>>> import numpy as np
>>> np.set_printoptions(suppress=True, linewidth=200)
>>> def rd(a):
...     return np.round(a, 1) + 0
... 
>>> feats = np.loadtxt("case14.csv", delimiter=",")
>>> feats
array([[ 0.,  0.,  0.,  1.,  1.],
       [ 0.,  0., -2.,  0.,  0.],
       [ 0., -2.,  0.,  0.,  0.],
       [ 1.,  0.,  0.,  0.,  0.],
       [ 1.,  0.,  0.,  0.,  0.]])
>>> U, sigma, VT = np.linalg.svd(feats)
>>> V = VT[:(sigma > 1e-8).sum()]
>>> rng = np.random.default_rng(2535)
>>> x = feats[2] + -2 * feats[4] + rng.integers(2) * np.eye(5)[4]
>>> x
array([-2., -2.,  0.,  0.,  1.])
>>> np.linalg.matrix_rank(np.vstack([feats, x]))
np.int64(5)
>>> print(rd(np.linalg.norm(x - V.T @ V @ x)))
0.7
>>> rd(V.T @ V)
array([[1. , 0. , 0. , 0. , 0. ],
       [0. , 1. , 0. , 0. , 0. ],
       [0. , 0. , 1. , 0. , 0. ],
       [0. , 0. , 0. , 0.5, 0.5],
       [0. , 0. , 0. , 0.5, 0.5]])
>>> rk = np.linalg.matrix_rank(feats)
>>> rk
np.int64(4)
>>> N = np.linalg.svd(feats)[2][rk:].T
>>> print([int(np.linalg.matrix_rank(feats[:i])) for i in range(1, len(feats) + 1)])
[1, 2, 3, 4, 4]
>>> [int(np.linalg.matrix_rank(feats[:, :j + 1])) for j in range(5)]
[1, 2, 3, 4, 4]
>>> rd(N[:, 0] / N[np.abs(N[:, 0]).round(6).argmax(), 0])
array([ 0.,  0.,  0.,  1., -1.])
>>> [int(np.linalg.matrix_rank(np.delete(feats, i, axis=0))) for i in range(5)]
[3, 3, 3, 4, 4]
>>> print(np.allclose(feats @ N, 0))
True
>>> print(N.shape)
(5, 1)
>>> rd(np.linalg.det(feats))
np.float64(0.0)
>>> np.flatnonzero(np.linalg.matrix_power((feats != 0) + (feats.T != 0) + np.eye(5), 5)[0])
array([0, 3, 4])
>>> (np.linalg.matrix_power((feats != 0) + (feats.T != 0) + np.eye(5), 5) > 0).astype(int)
array([[1, 0, 0, 1, 1],
       [0, 1, 1, 0, 0],
       [0, 1, 1, 0, 0],
       [1, 0, 0, 1, 1],
       [1, 0, 0, 1, 1]])
>>> print(feats @ feats)
[[2. 0. 0. 0. 0.]
 [0. 4. 0. 0. 0.]
 [0. 0. 4. 0. 0.]
 [0. 0. 0. 1. 1.]
 [0. 0. 0. 1. 1.]]
>>> rd(np.linalg.norm(feats, 2) / np.linalg.norm(feats))
np.float64(0.6)
>>> print(np.linalg.cond(feats) > 100)
True
>>> np.linalg.matrix_rank(feats, rtol=0.1)
np.int64(4)
>>> data = np.array([[0.3, -0.1, 0.8, 0.4], [-0.4, 0.1, 0.7, 0.6], [-0.1, -0.1, 0.7, 0.7]])
>>> gram = data.T @ data
>>> (data @ data.T).shape
(3, 3)
>>> np.allclose(gram, gram.T)
True
>>> np.linalg.matrix_rank(gram)
np.int64(3)
>>> other = data + rng.integers(-2, 3, (3, 2)) @ rng.integers(-2, 3, (2, 4))
>>> other
array([[-4.7, -0.1, -3.2,  1.4],
       [ 2.6, -3.9,  4.7,  1.6],
       [-5.1, -0.1, -3.3,  1.7]])
>>> np.abs(other - data).sum(axis=1)
array([10., 12., 10.])
>>> other = np.array([[-5, 3], [0, 1]])
>>> basis = np.kron(other, data)
>>> rd(basis)
array([[-1.5,  0.5, -4. , -2. ,  0.9, -0.3,  2.4,  1.2],
       [ 2. , -0.5, -3.5, -3. , -1.2,  0.3,  2.1,  1.8],
       [ 0.5,  0.5, -3.5, -3.5, -0.3, -0.3,  2.1,  2.1],
       [ 0. ,  0. ,  0. ,  0. ,  0.3, -0.1,  0.8,  0.4],
       [ 0. ,  0. ,  0. ,  0. , -0.4,  0.1,  0.7,  0.6],
       [ 0. ,  0. ,  0. ,  0. , -0.1, -0.1,  0.7,  0.7]])
>>> r0 = np.array([-1, 1])
>>> rd(np.polyval(r0, data[1]))
array([1.4, 0.9, 0.3, 0.4])
>>> rd(np.cross(data[1, :3], data[0, :3]))
array([0.2, 0.5, 0. ])
>>> rd(np.convolve(data[1], r0))
array([ 0.4, -0.5, -0.6,  0.1,  0.6])
>>> print(rd(np.array([np.convolve(row, r0, "same") for row in data])))
[[-0.3  0.4 -0.9  0.4]
 [ 0.4 -0.5 -0.6  0.1]
 [ 0.1  0.  -0.8  0. ]]
>>> mat = np.loadtxt("m.csv", delimiter=",")
>>> mat
array([[-6. ,  1.6, -5.2,  2.2,  5.4],
       [ 2.6, -6.1, -1.6, -2.1, -7. ],
       [ 5.7, -5.8,  5.6, -0.5, -1.8],
       [-0.4,  7.9, -2.9, -4.6,  2.7],
       [ 4.1,  4.2, -6. ,  4. , -3.6],
       [ 5.7,  1.5,  6.8, -2. , -3.9],
       [-6.9, -3. , -3. ,  1.7,  5.6],
       [-3.7,  0.9, -7.8, -0.6,  4.9],
       [ 7.9,  5. , -0.5,  2.5,  2.5],
       [-1.5, -2.9,  6.8,  5.4,  3.8],
       [-8. ,  2.1, -0.1, -5.2,  2.2],
       [ 3.5,  5.7, -3.2,  6.2,  2.5],
       [ 4. , -1. ,  7.9, -1.4,  4.4],
       [ 0. , -0.1, -6.8,  4.2, -6. ],
       [-1.4,  0.4,  7.4, -6.4, -1.1],
       [ 3. ,  6.9, -3.7,  1.1, -5.3],
       [ 5.4, -5.1, -3. ,  4.4, -4.2],
       [ 1.8, -2.6, -8.7, -2.7, -2.7],
       [-5.3, -4.7, -1.4,  6.7, -1.9],
       [-3. ,  5. ,  1.6,  7.4, -3.1],
       [ 6.2,  7.4, -0.1,  1.7,  1.6],
       [-0.9, -5.6, -5.2, -3.9,  5.1],
       [ 5.8,  0.4, -2.2, -2.9,  7.3],
       [ 4.6,  5.3, -2.3, -6.7,  0.1],
       [ 3.1,  3.8,  5.8, -5. , -4.1],
       [-3.4, -3.1,  7.7, -1.8, -4.1],
       [ 6.1,  1.1,  2.9,  6.4,  3.6],
       [-2.3, -9.4, -0.3,  2.1,  1.3]])
>>> Xc = mat - mat.mean(axis=1)
Traceback (most recent call last):
  File "<python-input-47>", line 1, in <module>
    Xc = mat - mat.mean(axis=1)
         ~~~~^~~~~~~~~~~~~~~~~~
ValueError: operands could not be broadcast together with shapes (28,5) (28,) 
>>> Xc = mat - mat.mean(axis=0)
>>> U, sigma, VT = np.linalg.svd(Xc, full_matrices=False)
>>> (np.sign(U[:, 0]) == np.sign(U[0, 0])).astype(int)
array([1, 0, 0, 1, 1, 0, 1, 1, 0, 0, 1, 1, 0, 1, 0, 0, 1, 1, 1, 1, 0, 1, 0, 0, 0, 0, 0, 1])
>>> np.abs(U[:, 0]).argmax()
np.int64(5)
>>> np.abs(VT[0]).argmax()
np.int64(2)
>>> rd(VT[0] * np.sign(VT[0, np.abs(VT[0]).argmax()]))
array([ 0.5,  0.2,  0.8, -0.2, -0.2])
>>> np.searchsorted(np.cumsum(sigma ** 2) / (sigma ** 2).sum(), 0.9) + 1
np.int64(5)
>>> Xc = mat - mat.mean(axis=0)
>>> V = np.linalg.svd(Xc)[2][:2]
>>> other = Xc - Xc @ V.T @ V
>>> rd(np.linalg.norm(other) / np.linalg.norm(Xc))
np.float64(0.7)
>>> rd(np.cov(Xc @ V.T, rowvar=False))
array([[28.1,  0. ],
       [ 0. , 26.3]])
>>> E = np.load("w.npy")
>>> print(rd(E))
[[ 1.6 -1.7  0.1  0.5  1.9]
 [ 0.6  0.7  0.7 -0.7  2.7]
 [ 0.5  1.1 -0.2  1.6 -2.2]
 [-0.7 -2.1  1.2 -0.7 -1.6]
 [-1.1  0.8  1.7 -0.8  1.9]
 [ 1.6 -1.1 -0.3 -0.3  2.2]
 [ 2.2  1.4  0.8 -0.4 -1.1]
 [-0.4  1.8  2.2  0.3 -0.8]
 [-0.5 -1.5 -1.5 -1.4  1.6]
 [ 0.4  0.1  1.5 -1.9 -1.7]
 [ 2.2 -0.2  0.2  1.9  0.7]
 [-1.7 -0.3 -0.5 -0.3  2.4]
 [ 0.2 -0.1 -1.5 -0.7  2.5]
 [-2.   0.4  0.7  0.3 -2. ]
 [-1.3 -1.2 -1.8  1.5  0.2]
 [-2.5 -0.5 -1.4  0.5  0.4]
 [ 0.   2.4  1.4 -0.1 -1.1]
 [-1.4  1.8 -1.5 -0.6  1.1]
 [-2.2 -1.2  0.8 -1.   0.9]
 [-2.5  0.5  1.2  0.9 -0.1]
 [ 1.  -2.  -1.1  1.6  0.6]
 [ 1.3 -0.7  2.3  1.3  0.4]
 [-1.8  0.6 -2.   1.  -0.4]
 [-2.2 -0.4 -0.3 -0.2  1.9]
 [ 1.5 -0.4 -0.8  1.6  1.8]
 [ 0.5  0.6 -1.9  1.5 -1.6]
 [ 1.4 -0.6 -1.1 -0.4 -2.3]
 [ 1.3 -0.9  1.1  1.5  1.7]
 [-0.4  1.3  2.   1.7 -0.7]
 [ 0.   0.9  0.3  2.8  0.3]
 [-2.2  1.7  0.9  0.3  0.6]
 [-1.6  1.  -1.9 -0.8 -1.1]
 [ 0.8 -0.6 -1.7  1.8 -1.4]
 [ 0.7 -0.7 -2.4  0.2  1.5]
 [-0.2 -0.9 -1.2  2.1  1.5]]
>>> other = np.array([[-2, -1], [1, 0], [1, -1], [-2, -2], [2, -1]])
>>> np.linalg.matrix_rank(np.vstack([E, other.T]))
np.int64(5)
>>> rd(np.einsum("ik,kj->ji", E, other))
array([[ -2. ,   6.9,  -7.7,  -1.4,  10.1,   0.3,  -3.7,   2.5,   3.9,   1.2,  -6.9,   7.8,   4.4,   0.6,  -3.2,   2.9,   1.8,   6.5,   7.9,   4.9,  -7.1,  -2.7,  -0.5,   8.1,  -3.9,  -8.5,  -8.4,
         -2.1,  -0.5,  -3.9,   7.5,   2. , -10.2,  -1.7,  -2.8],
       [ -4.6,  -2.5,  -1.2,   2.4,  -0.9,  -2.9,  -1. ,  -1.6,   3.2,   3.5,  -6.9,   0.4,   0.4,   2.9,  -0.1,   2.5,  -0.2,   3.1,   2.5,  -0.3,  -3.8,  -6.5,   2.3,   1.1,  -5.7,  -0.1,   2.7,
         -7.2,  -4.3,  -6.3,   0. ,   6.2,  -1.2,  -0.1,  -4.3]])
>>> print(rd(np.einsum("ij->j", E)))
[-7.   0.2 -4.3 14.6 10.6]
>>> x = np.array([3, 1, 2, 3, 2])
>>> target = E @ x
>>> rd(np.linalg.pinv(E) @ E)
array([[1., 0., 0., 0., 0.],
       [0., 1., 0., 0., 0.],
       [0., 0., 1., 0., 0.],
       [0., 0., 0., 1., 0.],
       [0., 0., 0., 0., 1.]])
>>> rd(np.linalg.lstsq(E, target)[0])
array([3., 1., 2., 3., 2.])
>>> rd(np.linalg.solve(E.T @ E, E.T @ target))
array([3., 1., 2., 3., 2.])
>>> target = target + 0.1 * rng.normal(size=35)
>>> rd(target)
array([  8.6,   7.2,   2.6,  -7. ,   2.3,   6.5,   6.1,   4.2,  -7.2,  -4.5,  13.8,  -2.7,   0.1,  -7.5,  -4. ,  -8.5,   3.2,  -5.3,  -7.5,  -2.3,   4.8,  12.4,  -7. ,  -4.5,  10.9,  -0.1,  -4.3,
        13.3,   7.8,  10.8,  -0.6, -12.3,   0.9,  -0.1,   5.5])
>>> coef, *_ = np.linalg.lstsq(E, target)
>>> print([round(float(np.linalg.norm(np.linalg.solve(E.T @ E + lam * np.eye(5), E.T @ target))), 2) for lam in (0, 1, 10, 100)])
[5.22, 5.13, 4.47, 2.01]
>>> print(rd(E.T @ (target - E @ coef)))
[0. 0. 0. 0. 0.]
>>> coef.round()
array([3., 1., 2., 3., 2.])
>>> print(rd(coef))
[3. 1. 2. 3. 2.]
>>> np.linalg.lstsq(feats[:-1].T, feats[-1])[2]
np.int32(4)
>>> np.abs(np.diag(np.linalg.qr(feats)[1])) > 1e-9
array([ True,  True,  True,  True, False])
>>> np.unique(feats.round(6), axis=0).shape
(4, 5)
>>> np.allclose(feats[:-1].T @ np.linalg.lstsq(feats[:-1].T, feats[-1])[0], feats[-1])
True
>>> rd(np.trace(np.linalg.pinv(feats) @ feats))
np.float64(4.0)
>>> basis = E[[10, 22]].astype(float)
>>> for _ in range(7):
...     lab = np.linalg.norm(E[:, None] - basis, axis=-1).argmin(axis=1)
...     basis = np.array([E[lab == j].mean(axis=0) for j in range(2)])
... 
>>> lab
array([0, 0, 0, 1, 1, 0, 0, 0, 1, 0, 0, 1, 1, 1, 1, 1, 0, 1, 1, 1, 0, 0, 1, 1, 0, 0, 0, 0, 0, 0, 1, 1, 0, 0, 0])
>>> np.bincount(lab)
array([20, 15])
>>> print(rd(basis))
[[ 0.8  0.   0.1  0.8  0.1]
 [-1.6  0.  -0.4 -0.1  0.5]]
>>> def softmax(z):
...     e = np.exp(z - z.max(axis=-1, keepdims=True))
...     return e / e.sum(axis=-1, keepdims=True)
... 
>>> rd(softmax(10 * basis[0]))
array([0.5, 0. , 0. , 0.5, 0. ])
>>> print(rd(softmax(basis).sum(axis=1)))
[1. 1.]
>>> S = basis @ basis.T / np.sqrt(5)
>>> rd(softmax(S)[0] @ basis)
array([0.3, 0. , 0. , 0.6, 0.2])
>>> softmax(S).round(6).argmax(axis=1)
array([0, 1])
>>> rd(softmax(S + np.triu(np.full(S.shape, -np.inf), 1)))
array([[1. , 0. ],
       [0.1, 0.9]])
>>> J = np.load("layer8.npy")
>>> print(rd(J))
[[-2.2  0.2 -0.2  1.6  2.2 -1.   0.  -0.3 -1.2]
 [-0.3 -0.3  0.2  0.3 -0.5  0.5 -0.7  0.  -0.2]
 [ 0.5 -0.3  0.2 -0.4 -1.1  0.7 -0.5  0.1  0.2]
 [ 0.5  0.4 -0.3 -0.4  0.5 -0.5  0.8  0.   0.3]
 [ 3.2 -0.3  0.2 -2.3 -3.1  1.3  0.1  0.5  1.7]
 [-2.2  0.1 -0.1  1.6  2.  -0.8 -0.2 -0.3 -1.2]
 [-1.  -1.4  1.1  0.9 -2.8  2.3 -3.   0.1 -0.8]]
>>> # null space of dimension 7
>>> print(np.argsort(-np.linalg.norm(J, axis=0).round(6), kind="stable")[:3])
[4 0 3]
>>> M = rng.normal(size=(15, 9))
>>> M = 10 * M / np.linalg.norm(M, axis=1, keepdims=True)
>>> rd(M)
array([[ 2.6,  7. , -3.2,  3.5, -3. ,  0.5, -1.3,  3.3,  0.5],
       [-1.7,  1.4,  5.8, -2. , -0.7, -3.4, -3.1,  3.1,  5.1],
       [ 1.2,  5.4,  0.6, -4.4, -0.7,  6.2, -2.4,  1.4,  1.9],
       [-0.7, -1.4, -4.2, -6.4, -0.4, -4.6,  2.8,  2.3,  2. ],
       [-2.5,  1.3, -3.7, -1.6,  4.9,  6.2,  0.7,  2.1, -3. ],
       [ 1.4, -2.9, -0.9,  3.1, -8.5, -1.8,  1.3,  0.6,  1.4],
       [ 2.4,  6.4, -0.8,  3.7,  1.7,  1.4, -1.3,  3.9,  4.2],
       [-1.7,  3.1,  5.2, -0.6, -2.6,  5.5,  2. ,  2.6,  3.4],
       [-5.3,  0.6, -1. , -2.6, -2. , -4.3, -5.9, -2.6, -0.2],
       [-1.5, -5. , -2.7,  3. , -3.2,  4. ,  5. , -2.1, -0.3],
       [ 2.9,  0. ,  4.5,  4.8, -4.5,  0.5, -4.2,  3.1,  0. ],
       [ 1.5,  0.5, -0.3, -1.1,  2.2, -0.6,  8.9, -3.5,  0.6],
       [ 6. , -5.6, -4.4, -0.3,  2.1, -0.3,  2.7,  0.1,  1.2],
       [-2.4,  0.9, -5.2, -5. , -2.4,  0.4,  1.2, -3. ,  5. ],
       [ 1. ,  2.5,  3.9,  0.4,  5.1, -5.9, -2.9,  0.6,  2.7]])
>>> w1 = np.array([[7, -1, 5, -3, 4, -4],
...     [-1, -8, -2, 9, 0, -5],
...     [-2, -3, 1, -4, 2, -8],
...     [1, -4, 3, 6, -3, 1],
...     [2, -3, -8, 6, -6, -4],
...     [-1, 1, 3, 5, -1, -6],
...     [-4, 2, -4, -5, -2, 3],
...     [-1, 0, 7, 7, 0, 2],
...     [6, 3, -3, -5, -7, 8]])
>>> coef = np.array([3, 3, 0, 1, 0, 0])
>>> H = np.maximum(M @ w1 + coef, 0)
>>> (H > 0).astype(int)
array([[1, 0, 1, 1, 1, 0],
       [1, 0, 1, 0, 0, 1],
       [1, 0, 1, 1, 1, 0],
       [1, 1, 0, 0, 0, 1],
       [0, 0, 0, 1, 0, 0],
       [1, 1, 1, 0, 1, 1],
       [1, 0, 1, 1, 0, 0],
       [0, 0, 1, 1, 0, 0],
       [0, 1, 0, 0, 1, 1],
       [0, 1, 1, 0, 0, 1],
       [1, 0, 1, 1, 1, 0],
       [0, 1, 0, 0, 0, 1],
       [1, 1, 1, 0, 0, 1],
       [1, 1, 0, 0, 0, 1],
       [1, 0, 0, 1, 0, 0]])
>>> basis = np.array([[6, -3], [7, -7], [8, 1], [-4, 5], [-7, -3], [-6, 7]])
>>> w1 @ basis
array([[ 83, -64],
       [-84,  67],
       [ 25, -54],
       [ -7,  74],
       [-31,  27],
       [ 48, -15],
       [-26,  -4],
       [ 10,  59],
       [ 54,  10]])
